$ python -q
>>> import numpy as np
>>> import numpy.linalg as la
>>> np.set_printoptions(precision=1, suppress=True, linewidth=140)
>>> arr = np.load("mat.npy")
>>> arr
array([[ 2,  0,  0,  0,  0,  0,  0,  0,  0,  0,  0,  0,  0],
       [-2, -1,  0,  0,  0,  0,  0,  0,  0,  0,  0,  0,  0],
       [ 2, -1,  2,  0,  0,  0,  0,  0,  0,  0,  0,  0,  0],
       [ 1,  1,  1,  0,  0,  0,  0,  0,  0,  0,  0,  0,  0],
       [ 2,  0,  1, -1,  1,  0,  0,  0,  0,  0,  0,  0,  0],
       [ 0,  1, -1,  0,  2,  2,  0,  0,  0,  0,  0,  0,  0],
       [-2,  1,  2,  1,  2,  0, -1,  0,  0,  0,  0,  0,  0],
       [-2,  0,  2,  2,  1,  1,  1,  0,  0,  0,  0,  0,  0],
       [ 2, -2,  0,  0,  0, -1,  2,  2,  1,  0,  0,  0,  0],
       [ 0, -2,  0,  1,  2,  1, -2,  1,  1,  2,  0,  0,  0],
       [ 1, -2, -2,  2, -2, -1, -2, -2, -2, -1,  0,  0,  0],
       [ 2,  2,  0, -2, -2, -2,  2, -2,  0, -2,  2, -2,  0],
       [ 2,  2,  1,  0, -1, -2, -2,  0,  0,  1,  0,  1, -2]])
>>> gram = arr.T @ arr
>>> np.allclose(gram, gram.T)
True
>>> la.matrix_rank(gram)
np.int64(12)
>>> np.sort(la.eigvals(arr))
array([-2., -2., -1., -1.,  0.,  0.,  0.,  1.,  1.,  2.,  2.,  2.,  2.])
>>> np.abs(np.diag(la.qr(arr)[1])) > 1e-9
array([ True,  True,  True,  True,  True,  True,  True,  True,  True,  True,  True,  True, False])
>>> np.allclose(arr[:-1].T @ la.lstsq(arr[:-1].T, arr[-1])[0], arr[-1])
False
>>> Q, _ = la.qr(np.array([[-1.7, 1.0, -1.1, -0.8, -0.4, -0.2, -0.1],
...     [-2.4, 0.3, 0.2, -0.6, 0.8, 0.3, -0.5],
...     [0.8, -0.4, 0.8, -0.2, 0.9, -1.6, 1.0],
...     [-0.6, 0.5, 0.1, -1.6, 1.8, 0.4, 0.2],
...     [-1.0, 1.0, 0.6, 0.0, -0.3, 1.5, -0.4],
...     [-0.9, 0.5, 1.9, -0.3, -1.4, -1.1, 0.3],
...     [1.6, 1.6, -0.5, 1.3, 0.3, -0.5, 1.0]]))
>>> J = 2 * Q
>>> J.round(1) + 0
array([[-0.9,  0.7,  0.9, -0.3,  0.9,  0.8, -0.6],
       [-1.3,  0. ,  0. ,  0.5, -1.3,  0.5,  0.4],
       [ 0.4, -0.3, -0.7, -0.6, -0.6,  1. , -1.3],
       [-0.3,  0.4, -0.1, -1.8, -0.4, -0.5,  0.5],
       [-0.5,  0.8, -0.5,  0.3, -0.2, -1.2, -1.1],
       [-0.5,  0.3, -1.5,  0.1,  0.8,  0.5,  0.6],
       [ 0.9,  1.6,  0.1,  0.3, -0.5,  0.4,  0.4]])
>>> np.round(J @ J, 1) + 0
array([[-0.9, -1.1, -3.2,  0.9, -1.3, -0.2, -1.3],
       [ 1.8, -0.9, -1.3, -0.8, -0.9,  0.8,  2.9],
       [-1.4, -1.9, -0.4,  0.6,  2.9,  0.5,  1. ],
       [ 1.2, -0.5,  0.9,  3.4, -0.5,  1.2,  0. ],
       [-1.1, -2.5,  1.7, -0.1, -1.7, -1.6,  0.6],
       [-0.9,  1.8, -0.6,  1.6,  0.1, -2.4,  1.9],
       [-2.5,  1. ,  0.3,  0. , -1.3,  2.4,  1. ]])
>>> np.round((J - J.T) / 2, 1) + 0
array([[ 0. ,  1. ,  0.3,  0. ,  0.7,  0.6, -0.7],
       [-1. ,  0. ,  0.1,  0.1, -1. ,  0.1, -0.6],
       [-0.3, -0.1,  0. , -0.2,  0. ,  1.3, -0.7],
       [ 0. , -0.1,  0.2,  0. , -0.4, -0.3,  0.1],
       [-0.7,  1. ,  0. ,  0.4,  0. , -1. , -0.3],
       [-0.6, -0.1, -1.3,  0.3,  1. ,  0. ,  0.1],
       [ 0.7,  0.6,  0.7, -0.1,  0.3, -0.1,  0. ]])
>>> J.inv()
Traceback (most recent call last):
  File "<python-input-16>", line 1, in <module>
    J.inv()
    ^^^^^
AttributeError: 'numpy.ndarray' object has no attribute 'inv'
>>> np.allclose(J @ J.T, J.T @ J)
True
>>> round(float(np.abs(la.eigvals(J)).max()), 1)
2.0
